$ python3 -q
>>> import numpy as np
>>> import numpy.linalg as la
>>> np.set_printoptions(precision=3, suppress=True, linewidth=160)
>>> tidy = lambda a: np.round(a, 3) + 0
>>> rng = np.random.default_rng(6510)
>>> J = (rng.random((4, 4)) < 0.3) + np.eye(4)
>>> J /= J.sum(axis=1, keepdims=True)
>>> print(tidy(J))
[[0.333 0.333 0.    0.333]
 [0.    0.5   0.5   0.   ]
 [0.333 0.    0.333 0.333]
 [0.333 0.    0.333 0.333]]
>>> rk = la.matrix_rank(J)
>>> print(rk)
3
>>> N = la.svd(J)[2][rk:].T
>>> print(tidy(N @ N.T))
[[ 0.5  0.   0.  -0.5]
 [ 0.   0.   0.   0. ]
 [ 0.   0.   0.   0. ]
 [-0.5  0.   0.   0.5]]
>>> print(la.matrix_rank(J.T @ J), la.matrix_rank(J @ J.T))
3 3
>>> W0 = np.load("mat.npy")
>>> print(W0)
[[ 0 -1 -1 -1 -2  0 -1  1  0  0  1 -1]
 [ 1  0  1  0  1  2  1  0  2 -2  0  0]
 [ 1 -1  0 -1  2  0  2  1  1  0  0  2]
 [ 1  0  1  0  2 -1 -1  0  0  0  1  2]
 [ 2 -1 -2 -2  0  0  0  1  1  0 -2 -2]
 [ 0 -2  0  1  0  0 -1  0 -2  0 -1 -2]
 [ 1 -1 -2  1  0  1  0  0  1  0 -1 -2]
 [-1  0 -1  0 -1  0  0  0  0  0  0 -1]
 [ 0 -2 -1  0 -1  2 -1  0  0  0  1  0]
 [ 0  2  0  0  0  0  0  0  0  0  1  2]
 [-1  0  0 -1  2  1  1  0 -1 -1  0  0]
 [ 1  0 -2 -2  2  2  2  1  0 -2  0  0]]
>>> labels = rng.permutation(12)
>>> print(labels)
[ 4  8  7  5  0  3 11  6  2  9 10  1]
>>> A2 = W0[labels][:, labels]
>>> print(tidy(np.sort(np.abs(la.eigvals(A2)))))
[0.277 0.277 1.095 1.095 2.127 2.127 3.485 3.485 3.885 3.885 7.208 7.208]
>>> print(np.allclose(A2, W0))
False
>>> print(A2)
[[ 0  1  1  0  2 -2 -2  0 -2  0 -2 -1]
 [-1  0  0  2  0  0  0 -1 -1  0  1 -2]
 [-1  0  0  0 -1  0 -1  0 -1  0  0  0]
 [ 0 -2  0  0  0  1 -2 -1  0  0 -1 -2]
 [-2  0  1  0  0 -1 -1 -1 -1  0  1 -1]
 [ 2  0  0 -1  1  0  2 -1  1  0  1  0]
 [ 2  0  1  2  1 -2  0  2 -2 -2  0  0]
 [ 0  1  0  1  1  1 -2  0 -2  0 -1 -1]
 [ 2  1  1  0  1 -1  2  2  0  0  0 -1]
 [ 0  0  0  0  0  0  2  0  0  0  1  2]
 [ 2 -1  0  1 -1 -1  0  1  0 -1  0  0]
 [ 1  2  0  2  1  0  0  1  1 -2  0  0]]
>>> print(tidy(np.sort(np.abs(la.eigvals(W0)))))
[0.277 0.277 1.095 1.095 2.127 2.127 3.485 3.485 3.885 3.885 7.208 7.208]
>>> print((W0 - W0.T) / 2)
[[ 0. -1. -1. -1. -2.  0. -1.  1.  0.  0.  1. -1.]
 [ 1.  0.  1.  0.  1.  2.  1.  0.  2. -2.  0.  0.]
 [ 1. -1.  0. -1.  2.  0.  2.  1.  1.  0.  0.  2.]
 [ 1.  0.  1.  0.  2. -1. -1.  0.  0.  0.  1.  2.]
 [ 2. -1. -2. -2.  0.  0.  0.  1.  1.  0. -2. -2.]
 [ 0. -2.  0.  1.  0.  0. -1.  0. -2.  0. -1. -2.]
 [ 1. -1. -2.  1.  0.  1.  0.  0.  1.  0. -1. -2.]
 [-1.  0. -1.  0. -1.  0.  0.  0.  0.  0.  0. -1.]
 [ 0. -2. -1.  0. -1.  2. -1.  0.  0.  0.  1.  0.]
 [ 0.  2.  0.  0.  0.  0.  0.  0.  0.  0.  1.  2.]
 [-1.  0.  0. -1.  2.  1.  1.  0. -1. -1.  0.  0.]
 [ 1.  0. -2. -2.  2.  2.  2.  1.  0. -2.  0.  0.]]
>>> print(tidy(np.abs(la.eigvals(W0)).max()))
7.208
>>> print(np.trace(W0))
0
>>> A2 = np.array([[2, -1, 0, 0, -1, -1],
...     [1, 2, -3, -2, -1, -2],
...     [-2, 3, -1, -3, 1, 2],
...     [0, 1, 3, 0, 0, 1],
...     [2, 2, -1, -2, -1, 1],
...     [0, -1, -1, 0, 1, 3]])
>>> F = np.triu(A2)
>>> print(F)
[[ 2 -1  0  0 -1 -1]
 [ 0  2 -3 -2 -1 -2]
 [ 0  0 -1 -3  1  2]
 [ 0  0  0  0  0  1]
 [ 0  0  0  0 -1  1]
 [ 0  0  0  0  0  3]]
>>> print([int(la.matrix_rank(la.matrix_power(F, p))) for p in range(1, 7)])
[5, 5, 5, 5, 5, 5]
>>> print(F @ F)
[[  4  -4   3   2   0  -4]
 [  0   4  -3   5  -4 -19]
 [  0   0   1   3  -2   2]
 [  0   0   0   0   0   3]
 [  0   0   0   0   1   2]
 [  0   0   0   0   0   9]]
>>> print(la.matrix_rank(F - F[0, 0] * np.eye(6)))
5
>>> try:
...     la.inv(F)
... except la.LinAlgError as e:
...     print(repr(e))
... 
LinAlgError('Singular matrix')
>>> rk = la.matrix_rank(F)
>>> print(rk)
5
>>> N = la.svd(F)[2][rk:].T
>>> print(tidy(N @ N.T))
[[ 0.121  0.242  0.207 -0.069  0.     0.   ]
 [ 0.242  0.484  0.415 -0.138  0.     0.   ]
 [ 0.207  0.415  0.356 -0.119  0.     0.   ]
 [-0.069 -0.138 -0.119  0.04   0.     0.   ]
 [ 0.     0.     0.     0.     0.     0.   ]
 [ 0.     0.     0.     0.     0.     0.   ]]
>>> print(np.allclose(F @ N, 0))
True
>>> mat = np.load("a.npy")
>>> print(tidy(mat))
[[-0.182  0.686 -0.062 -0.536 -0.454]
 [-0.605 -0.377 -0.519 -0.411  0.229]
 [ 0.484 -0.551 -0.089 -0.398 -0.544]
 [-0.363 -0.248  0.846 -0.301  0.01 ]
 [ 0.484  0.151  0.051 -0.543  0.668]]
>>> labels = rng.permutation(5)
>>> A2 = mat[:, labels] * rng.choice([-1, 1], 5)
>>> print(tidy(A2))
[[ 0.062  0.454 -0.686  0.182  0.536]
 [ 0.519 -0.229  0.377  0.605  0.411]
 [ 0.089  0.544  0.551 -0.484  0.398]
 [-0.846 -0.01   0.248  0.363  0.301]
 [-0.051 -0.668 -0.151 -0.484  0.543]]
>>> left, _, vt = la.svd(mat.T @ A2)
>>> print(tidy(la.lstsq(mat, A2)[0]))
[[ 0.  0.  0. -1.  0.]
 [ 0.  0. -1.  0.  0.]
 [-1.  0.  0.  0.  0.]
 [ 0.  0.  0.  0. -1.]
 [ 0. -1.  0.  0.  0.]]
>>> print(tidy(left @ vt))
[[ 0.  0.  0. -1.  0.]
 [ 0.  0. -1.  0.  0.]
 [-1.  0.  0.  0.  0.]
 [ 0.  0.  0.  0. -1.]
 [ 0. -1.  0.  0.  0.]]
>>> data = np.loadtxt("out7.csv", delimiter=",")
>>> print(data)
[[23. 19. 26. 22. 22. 27. 12.]
 [14. 28. 20. 19. 13. 11. 12.]
 [26. 22. 21. 14.  6. 18.  8.]
 [12. 20. 20. 16. 13. 12. 10.]
 [28. 18. 14. 19. 13. 25.  8.]
 [16. 24. 29. 22. 22. 20. 14.]
 [30. 26. 22. 21. 14. 25. 11.]
 [25. 27. 26. 25. 22. 26. 14.]
 [32. 34. 38. 22. 16. 26. 15.]
 [27. 35. 26. 28. 22. 25. 16.]
 [18. 20. 14. 28. 28. 26. 13.]
 [31. 39. 43. 33. 32. 34. 21.]
 [38. 34. 32. 34. 31. 40. 18.]
 [18. 32. 29. 25. 22. 19. 16.]
 [42. 38. 41. 40. 40. 48. 22.]
 [ 8. 16. 11. 10.  4.  4.  6.]
 [ 6.  8.  3.  8.  3.  4.  3.]
 [31. 27. 28. 36. 38. 41. 18.]
 [20. 28. 30. 29. 30. 27. 17.]
 [10. 12.  4. 15. 11. 11.  6.]
 [32. 22. 23. 25. 22. 33. 12.]
 [32. 22. 31. 24. 23. 34. 13.]
 [15. 11.  8. 10.  4. 11.  4.]
 [22. 36. 38. 31. 31. 27. 20.]
 [10. 12.  4. 15. 11. 11.  6.]
 [14. 16.  5. 22. 19. 18.  9.]
 [28. 18. 14. 19. 13. 25.  8.]
 [26. 22. 21. 14.  6. 18.  8.]
 [28. 30. 29. 16.  7. 18. 11.]
 [32. 34. 30. 23. 15. 25. 14.]
 [32. 22. 23. 25. 22. 33. 12.]]
>>> cen = data - data.mean(axis=0)
>>> V = la.svd(cen)[2][:5]
>>> A2 = cen - cen @ V.T @ V
>>> print(tidy((cen @ V.T).std(axis=0)))
[21.014  7.713  6.918  2.992  0.   ]
>>> print(tidy(la.norm(A2) / la.norm(cen)))
0.0
>>> print(tidy(A2.std(axis=0)))
[0. 0. 0. 0. 0. 0. 0.]
>>> left, s, vt = la.svd(data)
>>> print(np.argmax(s[:-1] / (s[1:] + 1e-6)) + 1)
5
>>> print(tidy(s))
[334.645  43.494  38.691  22.733   3.522   0.      0.   ]
>>> A2 = left[:, :5] @ np.diag(s[:5]) @ vt[:5]
>>> print(tidy(la.norm(data - A2) / la.norm(data)))
0.0
>>> print(la.matrix_rank(data, rtol=0.05))
4
>>> print(la.matrix_rank(A2))
5
>>> arr = np.array([[1, 1, 1, 1, 1, 1, 1, 1],
...     [1, 1, 1, 1, -1, -1, -1, -1],
...     [1, -1, -1, 1, -1, 1, 1, -1],
...     [1, -1, 1, -1, -1, 1, -1, 1]])
>>> print(arr)
[[ 1  1  1  1  1  1  1  1]
 [ 1  1  1  1 -1 -1 -1 -1]
 [ 1 -1 -1  1 -1  1  1 -1]
 [ 1 -1  1 -1 -1  1 -1  1]]
>>> def softmax(z):
...     e = np.exp(z - z.max(axis=-1, keepdims=True))
...     return e / e.sum(axis=-1, keepdims=True)
... 
>>> print(softmax(10 * arr[0]))
[0.125 0.125 0.125 0.125 0.125 0.125 0.125 0.125]
>>> print(tidy(softmax(arr).sum(axis=1)))
[1. 1. 1. 1.]
>>> print(softmax(arr[0]))
[0.125 0.125 0.125 0.125 0.125 0.125 0.125 0.125]
>>> S = arr @ arr.T / np.sqrt(8)
>>> print(tidy(softmax(S)[0] @ arr))
[1.    0.799 0.9   0.9   0.699 0.9   0.799 0.799]
>>> print(softmax(S).round(6).argmax(axis=1))
[0 1 2 3]
>>> print(tidy(softmax(S + np.triu(np.full(S.shape, -np.inf), 1))))
[[1.    0.    0.    0.   ]
 [0.056 0.944 0.    0.   ]
 [0.053 0.053 0.894 0.   ]
 [0.05  0.05  0.05  0.849]]
